% ipython --no-banner

In [1]: import numpy as np

In [2]: import numpy.linalg as la

In [3]: np.set_printoptions(precision=1, suppress=True, linewidth=100)

In [4]: def rnd(a):
   ...:     return np.round(a, 1) + 0
   ...: 

In [5]: m1 = np.load("test1.npy")

In [6]: m1
Out[6]: 
array([[ -0.3,   0. ,  -1.5],
       [ -2.4,  -0.5,  -0.7],
       [ -0.1,   1. ,   0. ],
       [  0.4,   1.3,  -0.1],
       [ -1.1,   0.8,   0.5],
       [  0.4,  -2. ,   0.1],
       [  1.9,   0.2,  -0.8],
       [ -1.9,  -0.2,   0.9],
       [  0.3,   0.8,   0.6],
       [ -0.1,   0.5,   0.7],
       [  0.3,   0.3,   0.5],
       [ -1.4,   0.3,  -0.3],
       [ -1.4,  -1. ,  -1.6],
       [  1.7,   1.9,   0. ],
       [  0.1,   1. ,  -0.4],
       [  0.8,  -1.4,  -0.2],
       [  0.4,   0. ,   1.9],
       [ -1.2,   0.4,   0.8],
       [ -1.3,   0.8,   0.7],
       [ -0.5,  -0.2,  -0.4],
       [  0. ,   0.4,  -1.9],
       [ 18. , -34. ,  36. ],
       [ -1.2,   0.5,   2.2]])

In [7]: Y = m1 / la.norm(m1, axis=1, keepdims=True)

In [8]: cov = Y @ Y.T

In [9]: rnd(la.norm(Y, axis=1))
Out[9]: array([1., 1., 1., 1., 1., 1., 1., 1., 1., 1., 1., 1., 1., 1., 1., 1., 1., 1., 1., 1., 1., 1., 1.])

In [10]: rnd(np.degrees(np.arccos(np.clip(cov[10, 7], -1, 1))))
Out[10]: np.float64(97.5)

In [11]: rnd(cov[10])
Out[11]: 
array([-0.8, -0.7,  0.4,  0.5,  0.2, -0.3,  0.2, -0.1,  0.9,  0.8,  1. , -0.5, -1. ,  0.6,  0.2,
       -0.3,  0.8,  0.2,  0.2, -0.9, -0.7,  0.4,  0.5])

In [12]: Xs = (m1 - m1.mean(axis=0)) / m1.std(axis=0)

In [13]: np.argwhere(np.abs(Xs) > 2)
Out[13]: 
array([[21,  0],
       [21,  1],
       [21,  2]])

In [14]: Xs.std(axis=0)
Out[14]: array([1., 1., 1.])

In [15]: c = la.lstsq(np.delete(Xs, 0, axis=1), Xs[:, 0])[0]

In [16]: np.abs(c).argmax()
Out[16]: np.int64(1)

In [17]: rnd(c)
Out[17]: array([-0.5,  0.5])

In [18]: F = np.tanh(np.array([[1.5, 0.7],
    ...:     [1.2, -1.5],
    ...:     [0.1, 1.0],
    ...:     [-0.8, -2.2],
    ...:     [-0.6, -1.8],
    ...:     [0.2, -0.5],
    ...:     [0.7, 0.5],
    ...:     [1.7, -0.5],
    ...:     [0.7, -1.4],
    ...:     [-0.1, -0.1],
    ...:     [0.3, 0.3],
    ...:     [1.7, 2.7],
    ...:     [1.1, -0.6],
    ...:     [-1.0, -1.3],
    ...:     [0.6, -0.9],
    ...:     [0.7, -0.1],
    ...:     [-0.5, -0.4],
    ...:     [0.0, 0.1],
    ...:     [-0.4, -1.3],
    ...:     [0.1, -1.1],
    ...:     [-1.0, 1.5],
    ...:     [1.2, -1.2],
    ...:     [2.9, -2.1],
    ...:     [0.5, -0.3],
    ...:     [0.1, -0.6],
    ...:     [0.3, 0.6],
    ...:     [-3.1, -1.2],
    ...:     [1.0, 0.1],
    ...:     [-1.1, 1.4],
    ...:     [0.8, -0.8],
    ...:     [-1.4, -0.7],
    ...:     [0.6, 0.0],
    ...:     [-1.1, -0.1],
    ...:     [0.4, 1.2],
    ...:     [1.2, 0.8]]) @ np.array([[-1.3, -0.9, -1.0], [-0.9, -0.4, 0.7]]))

In [19]: rnd(F)
Out[19]: 
array([[-1. , -0.9, -0.8],
       [-0.2, -0.4, -1. ],
       [-0.8, -0.5,  0.5],
       [ 1. ,  0.9, -0.6],
       [ 1. ,  0.9, -0.6],
       [ 0.2,  0. , -0.5],
       [-0.9, -0.7, -0.3],
       [-0.9, -0.9, -1. ],
       [ 0.3, -0.1, -0.9],
       [ 0.2,  0.1,  0. ],
       [-0.6, -0.4, -0.1],
       [-1. , -1. ,  0.2],
       [-0.7, -0.6, -0.9],
       [ 1. ,  0.9,  0.1],
       [ 0. , -0.2, -0.8],
       [-0.7, -0.5, -0.6],
       [ 0.8,  0.5,  0.2],
       [-0.1,  0. ,  0.1],
       [ 0.9,  0.7, -0.5],
       [ 0.7,  0.3, -0.7],
       [ 0. ,  0.3,  1. ],
       [-0.4, -0.5, -1. ],
       [-1. , -0.9, -1. ],
       [-0.4, -0.3, -0.6],
       [ 0.4,  0.1, -0.5],
       [-0.7, -0.5,  0.1],
       [ 1. ,  1. ,  1. ],
       [-0.9, -0.7, -0.7],
       [ 0.2,  0.4,  1. ],
       [-0.3, -0.4, -0.9],
       [ 1. ,  0.9,  0.7],
       [-0.7, -0.5, -0.5],
       [ 0.9,  0.8,  0.8],
       [-0.9, -0.7,  0.4],
       [-1. , -0.9, -0.6]])

In [20]: P = F @ la.solve(F.T @ F, F.T)

In [21]: rnd(P @ F[:, 0])
Out[21]: 
array([-1. , -0.2, -0.8,  1. ,  1. ,  0.2, -0.9, -0.9,  0.3,  0.2, -0.6, -1. , -0.7,  1. ,  0. ,
       -0.7,  0.8, -0.1,  0.9,  0.7,  0. , -0.4, -1. , -0.4,  0.4, -0.7,  1. , -0.9,  0.2, -0.3,
        1. , -0.7,  0.9, -0.9, -1. ])

In [22]: rnd(np.diag(P))
Out[22]: 
array([0.1, 0.1, 0.1, 0.3, 0.2, 0. , 0.1, 0.1, 0.2, 0. , 0. , 0.2, 0.1, 0.1, 0.1, 0.1, 0.1, 0. ,
       0.1, 0.1, 0.1, 0.1, 0.1, 0. , 0. , 0.1, 0.1, 0.1, 0.1, 0. , 0.1, 0.1, 0.1, 0.1, 0.1])

In [23]: X = np.load("m.npy")

In [24]: X
Out[24]: 
array([[-1.,  0.,  0.,  0.],
       [ 0., -1., -2.,  0.],
       [ 0., -2., -1.,  0.],
       [ 0.,  0.,  0., -1.]])

In [25]: evals, vecs = la.eig(X)

In [26]: rnd(X @ vecs[:, 0] - evals[0] * vecs[:, 0])
Out[26]: array([0., 0., 0., 0.])

In [27]: rnd(np.sort(la.eigvals(la.inv(X))))
Out[27]: array([-1. , -1. , -0.3,  1. ])

In [28]: rnd(np.prod(evals))
Out[28]: np.float64(-3.0)

In [29]: rnd(np.sort(la.eigvals(X.T)))
Out[29]: array([-3., -1., -1.,  1.])

In [30]: E = np.loadtxt("dump.csv", delimiter=",")

In [31]: E
Out[31]: 
array([[1., 0., 0., 0., 0., 0., 0., 0.],
       [8., 1., 0., 0., 0., 0., 0., 0.],
       [2., 9., 1., 0., 0., 0., 0., 0.],
       [1., 1., 7., 1., 0., 0., 0., 0.],
       [4., 7., 7., 5., 1., 0., 0., 0.],
       [0., 0., 8., 0., 2., 1., 0., 0.],
       [5., 0., 1., 4., 7., 0., 1., 0.],
       [5., 2., 5., 4., 8., 5., 0., 1.]])

In [32]: Xs = (F - F.mean(axis=0)) / F.std(axis=0)

In [33]: np.argwhere(np.abs(Xs) > 2)
Out[33]: array([], shape=(0, 2), dtype=int64)

In [34]: c = la.lstsq(np.delete(Xs, 2, axis=1), Xs[:, 2])[0]

In [35]: rnd(1 - np.var(Xs[:, 2] - np.delete(Xs, 2, axis=1) @ c))
Out[35]: np.float64(0.6)

In [36]: np.abs(c).argmax()
Out[36]: np.int64(1)

In [37]: x = np.array([5, -1, 3, 1, -4, -5, 4, 5])

In [38]: h1 = np.maximum(E @ x, 0)

In [39]: np.maximum(E @ (3 * x), 0)
Out[39]: array([ 15., 117.,  12.,  78., 105.,  33.,  24.,   0.])

In [40]: np.flatnonzero(h1 > 1e-9)
Out[40]: array([0, 1, 2, 3, 4, 5, 6])

In [41]: h1
Out[41]: array([ 5., 39.,  4., 26., 35., 11.,  8.,  0.])

In [42]: rng = np.random.default_rng(913408)

In [43]: Y = E + rng.integers(-2, 3, (8, 7)) @ rng.integers(-2, 3, (7, 8))

In [44]: Y
Out[44]: 
array([[ 5.,  2.,  3., -1., -1.,  3., -1.,  0.],
       [11.,  5.,  0.,  3.,  1.,  3., -6., -1.],
       [-1.,  7., -2.,  5.,  0., -4.,  0., 11.],
       [-4., -1., 10., -4., -3.,  1.,  6., -4.],
       [ 4.,  9., -3., 13.,  1., -2.,  2.,  6.],
       [-4., -3.,  9., -2., -3., -1.,  5.,  2.],
       [ 3., -6., -1.,  4.,  5., -2.,  3., -2.],
       [ 5.,  3., -2.,  8.,  5.,  4.,  2.,  0.]])

In [45]: rnd(la.svd(Y - E, compute_uv=False))
Out[45]: array([20.6, 16.7, 10.2,  6. ,  4.1,  3.2,  1.7,  0. ])

In [46]: la.matrix_rank(Y - E, tol=1e-8)
Out[46]: np.int64(7)

In [47]: cov = Y.T @ Y

In [48]: rnd(la.svd(Y, compute_uv=False) ** 2)
Out[48]: array([717.7, 285.9, 170.4, 153.5,  36.4,  14.3,   3.4,   1.5])

In [49]: (Y @ Y.T).shape
Out[49]: (8, 8)

In [50]: rnd(la.eigvalsh(cov)[::-1])
Out[50]: array([717.7, 285.9, 170.4, 153.5,  36.4,  14.3,   3.4,   1.5])

In [51]: mat = np.array([[0, 0, 0, 0, 1],
    ...:     [0, 0, 1, 0, 0],
    ...:     [0, 1, 0, 0, 0],
    ...:     [0, 0, 0, 0, 0],
    ...:     [1, 0, 0, 0, 0]])

In [52]: r = la.matrix_rank(mat)

In [53]: r
Out[53]: np.int64(4)

In [54]: N = la.svd(mat)[2][r:].T

In [55]: [int(la.matrix_rank(np.delete(mat, i, axis=0))) for i in range(5)]
Out[55]: [3, 3, 3, 4, 3]

In [56]: [int(la.matrix_rank(mat[:i])) for i in range(1, len(mat) + 1)]
Out[56]: [1, 2, 3, 3, 4]

In [57]: N @ N.T
Out[57]: 
array([[0., 0., 0., 0., 0.],
       [0., 0., 0., 0., 0.],
       [0., 0., 0., 0., 0.],
       [0., 0., 0., 1., 0.],
       [0., 0., 0., 0., 0.]])

In [58]: N.shape
Out[58]: (5, 1)

In [59]: la.matrix_rank(mat.T @ mat), la.matrix_rank(mat @ mat.T)
Out[59]: (np.int64(4), np.int64(4))

In [60]: la.cond(mat) > 100
Out[60]: np.True_

In [61]: la.matrix_rank(mat, rtol=0.1)
Out[61]: np.int64(4)

In [62]: [round(float(x), 1) for x in la.svd(mat, compute_uv=False)[:3]]
Out[62]: [1.0, 1.0, 1.0]

In [63]: [round(float(la.det(mat[:i, :i])), 2) + 0 for i in range(1, 6)]
Out[63]: [0.0, 0.0, 0.0, 0.0, 0.0]

In [64]: rnd(la.eigvalsh(mat).min())
Out[64]: np.float64(-1.0)

In [65]: Y = np.array([[4, 1, 2, 5], [3, 2, 2, 0], [2, 2, 1, 1], [0, 3, 4, 0]])

In [66]: W0 = np.triu(Y)

In [67]: W0
Out[67]: 
array([[4, 1, 2, 5],
       [0, 2, 2, 0],
       [0, 0, 1, 1],
       [0, 0, 0, 0]])

In [68]: np.argsort(-la.norm(W0, axis=0).round(6), kind="stable")[:3]
Out[68]: array([3, 0, 2])

In [69]: [round(float(x), 1) for x in la.svd(W0, compute_uv=False)[:3]]
Out[69]: [6.9, 2.7, 0.9]

In [70]: la.cond(W0) > 100
Out[70]: np.True_

In [71]: np.unique(W0.round(6), axis=0).shape
Out[71]: (4, 4)

In [72]: np.allclose(W0[:-1].T @ la.lstsq(W0[:-1].T, W0[-1])[0], W0[-1])
Out[72]: True

In [73]: rnd(np.trace(la.pinv(W0) @ W0))
Out[73]: np.float64(3.0)

In [74]: J = np.array([[1, 1, -1, -1, -1, -1, 1, 1],
    ...:     [1, -1, -1, 1, 1, -1, -1, 1],
    ...:     [1, -1, 1, -1, -1, 1, -1, 1],
    ...:     [1, -1, 1, -1, 1, -1, 1, -1]])

In [75]: Y = J + rng.integers(-2, 3, (4, 3)) @ rng.integers(-2, 3, (3, 8))

In [76]: Y
Out[76]: 
array([[ 1,  2,  6, -5,  5, -3, -1,  2],
       [-1,  1,  1,  1,  5, -1,  1, -1],
       [-1,  0, -2, -1, -3,  1,  1,  0],
       [ 6, -4,  5,  1,  3,  0, -3,  1]])

In [77]: Y - J
Out[77]: 
array([[ 0,  1,  7, -4,  6, -2, -2,  1],
       [-2,  2,  2,  0,  4,  0,  2, -2],
       [-2,  1, -3,  0, -2,  0,  2, -1],
       [ 5, -3,  4,  2,  2,  1, -4,  2]])

In [78]: rnd(la.svd(Y - J, compute_uv=False))
Out[78]: array([12.6,  8.8,  3.6,  0. ])

In [79]: la.matrix_rank(Y - J, tol=1e-8)
Out[79]: np.int64(3)

In [80]: rnd(la.svd(J, compute_uv=False))
Out[80]: array([2.8, 2.8, 2.8, 2.8])

In [81]: np.count_nonzero(J)
Out[81]: np.int64(32)

In [82]: J - J[0]
Out[82]: 
array([[ 0,  0,  0,  0,  0,  0,  0,  0],
       [ 0, -2,  0,  2,  2,  0, -2,  0],
       [ 0, -2,  2,  0,  0,  2, -2,  0],
       [ 0, -2,  2,  0,  2,  0,  0, -2]])

In [83]: theta = np.radians(36)

In [84]: r_ = np.eye(8)

In [85]: r_[2, 2] = r_[7, 7] = np.cos(theta)

In [86]: r_[2, 7], r_[7, 2] = -np.sin(theta), np.sin(theta)

In [87]: rnd(r_)
Out[87]: 
array([[ 1. ,  0. ,  0. ,  0. ,  0. ,  0. ,  0. ,  0. ],
       [ 0. ,  1. ,  0. ,  0. ,  0. ,  0. ,  0. ,  0. ],
       [ 0. ,  0. ,  0.8,  0. ,  0. ,  0. ,  0. , -0.6],
       [ 0. ,  0. ,  0. ,  1. ,  0. ,  0. ,  0. ,  0. ],
       [ 0. ,  0. ,  0. ,  0. ,  1. ,  0. ,  0. ,  0. ],
       [ 0. ,  0. ,  0. ,  0. ,  0. ,  1. ,  0. ,  0. ],
       [ 0. ,  0. ,  0. ,  0. ,  0. ,  0. ,  1. ,  0. ],
       [ 0. ,  0. ,  0.6,  0. ,  0. ,  0. ,  0. ,  0.8]])

In [88]: Y = J @ r_.T

In [89]: np.allclose(la.norm(J, axis=1), la.norm(Y, axis=1))
Out[89]: True

In [90]: rnd(np.abs(Y - J).max(axis=0))
Out[90]: array([0. , 0. , 0.8, 0. , 0. , 0. , 0. , 0.8])

In [91]: rnd(la.det(r_)), rnd(np.trace(r_))
Out[91]: (np.float64(1.0), np.float64(7.6))

In [92]: rnd(Y)
Out[92]: 
array([[ 1. ,  1. , -1.4, -1. , -1. , -1. ,  1. ,  0.2],
       [ 1. , -1. , -1.4,  1. ,  1. , -1. , -1. ,  0.2],
       [ 1. , -1. ,  0.2, -1. , -1. ,  1. , -1. ,  1.4],
       [ 1. , -1. ,  1.4, -1. ,  1. , -1. ,  1. , -0.2]])

In [93]: rnd(la.svd(J, compute_uv=False)), rnd(la.svd(Y, compute_uv=False))
Out[93]: (array([2.8, 2.8, 2.8, 2.8]), array([2.8, 2.8, 2.8, 2.8]))

In [94]: Y = np.array([[0, 0, 3],
    ...:     [0, 2, 0],
    ...:     [2, 2, 1],
    ...:     [2, 3, 0],
    ...:     [1, 1, 1],
    ...:     [0, 2, 2],
    ...:     [1, 0, 0],
    ...:     [0, 0, 2]])

In [95]: np.vstack([J, Y.T]).shape
Out[95]: (7, 8)

In [96]: Y.T @ J.T
Out[96]: 
array([[-4,  0, -2,  2],
       [-6, -2, -2, -4],
       [ 1,  3,  7,  1]])

In [97]: la.matrix_rank(J @ Y)
Out[97]: np.int64(3)

In [98]: np.einsum("ij,ij->i", J, J)
Out[98]: array([8, 8, 8, 8])

In [99]: feats = np.load("arr.npy")

In [100]: feats
Out[100]: 
array([[ 1., -1.,  0.,  1.],
       [ 0., -1.,  0.,  0.],
       [ 0., -3.,  1., -1.],
       [ 0.,  1.,  0.,  0.]])

In [101]: r = la.matrix_rank(feats)

In [102]: r
Out[102]: np.int64(3)

In [103]: N = la.svd(feats)[2][r:].T

In [104]: [int(la.matrix_rank(np.delete(feats, i, axis=0))) for i in range(4)]
Out[104]: [2, 3, 2, 3]

In [105]: [int(la.matrix_rank(feats[:, :j + 1])) for j in range(4)]
Out[105]: [1, 2, 3, 3]

In [106]: la.matrix_rank(feats.T @ feats), la.matrix_rank(feats @ feats.T)
Out[106]: (np.int64(3), np.int64(3))

In [107]: rnd(N[:, 0] / N[np.abs(N[:, 0]).round(6).argmax(), 0])
Out[107]: array([ 1.,  0., -1., -1.])

In [108]: la.matrix_rank(feats, rtol=0.1)
Out[108]: np.int64(3)

In [109]: np.argsort(-la.norm(feats, axis=0).round(6), kind="stable")[:3]
Out[109]: array([1, 3, 0])

In [110]: Y = np.array([[3, 2, 2], [-1, 4, 4]])

In [111]: cent = np.kron(Y, feats)

In [112]: cent
Out[112]: 
array([[  3.,  -3.,   0.,   3.,   2.,  -2.,   0.,   2.,   2.,  -2.,   0.,   2.],
       [  0.,  -3.,   0.,   0.,   0.,  -2.,   0.,   0.,   0.,  -2.,   0.,   0.],
       [  0.,  -9.,   3.,  -3.,   0.,  -6.,   2.,  -2.,   0.,  -6.,   2.,  -2.],
       [  0.,   3.,   0.,   0.,   0.,   2.,   0.,   0.,   0.,   2.,   0.,   0.],
       [ -1.,   1.,  -0.,  -1.,   4.,  -4.,   0.,   4.,   4.,  -4.,   0.,   4.],
       [ -0.,   1.,  -0.,  -0.,   0.,  -4.,   0.,   0.,   0.,  -4.,   0.,   0.],
       [ -0.,   3.,  -1.,   1.,   0., -12.,   4.,  -4.,   0., -12.,   4.,  -4.],
       [ -0.,  -1.,  -0.,  -0.,   0.,   4.,   0.,   0.,   0.,   4.,   0.,   0.]])

In [113]: la.matrix_rank(cent)
Out[113]: np.int64(6)
